% ipython --no-banner

In [1]: import numpy as np

In [2]: from numpy import linalg as LA

In [3]: np.set_printoptions(suppress=True, linewidth=100)

In [4]: rd = lambda a: np.round(a, 2) + 0

In [5]: X = np.array([[1, 0, 0, 0, 0],
   ...:     [2, 1, 0, 0, 0],
   ...:     [0, 2, 1, 0, 0],
   ...:     [0, 3, 0, 1, 0],
   ...:     [2, 3, 1, 3, 1]])

In [6]: # triangular

In [7]: rng = np.random.default_rng(30746)

In [8]: lab = rng.permutation(5)

In [9]: out = X[:, lab] * rng.choice([-1, 1], 5)

In [10]: out
Out[10]: 
array([[ 0, -1,  0,  0,  0],
       [ 0, -2, -1,  0,  0],
       [ 1,  0, -2,  0,  0],
       [ 0,  0, -3,  0,  1],
       [ 1, -2, -3,  1,  3]])

In [11]: U, _, Vh = LA.svd(X.T @ out)

In [12]: rd(LA.lstsq(X, out)[0])
Out[12]: 
array([[ 0., -1.,  0.,  0.,  0.],
       [ 0.,  0., -1.,  0.,  0.],
       [ 1.,  0.,  0.,  0.,  0.],
       [ 0.,  0.,  0.,  0.,  1.],
       [ 0.,  0.,  0.,  1.,  0.]])

In [13]: lab
Out[13]: array([2, 0, 1, 4, 3])

In [14]: x0 = np.array([0, 5, 0, 3, 4])

In [15]: y = out @ x0

In [16]: y
Out[16]: array([ -5, -10,   0,   4,   5])

In [17]: rd(LA.solve(out, 3 * y))
Out[17]: array([ 0., 15.,  0.,  9., 12.])

In [18]: rd(LA.solve(out.T, out[0]))
Out[18]: array([1., 0., 0., 0., 0.])

In [19]: rd(LA.solve(out, y))
Out[19]: array([0., 5., 0., 3., 4.])

In [20]: rd(LA.solve(out, out[:, 3]))
Out[20]: array([0., 0., 0., 1., 0.])

In [21]: rd(LA.solve(out, y + out[:, 2]))
Out[21]: array([0., 5., 1., 3., 4.])
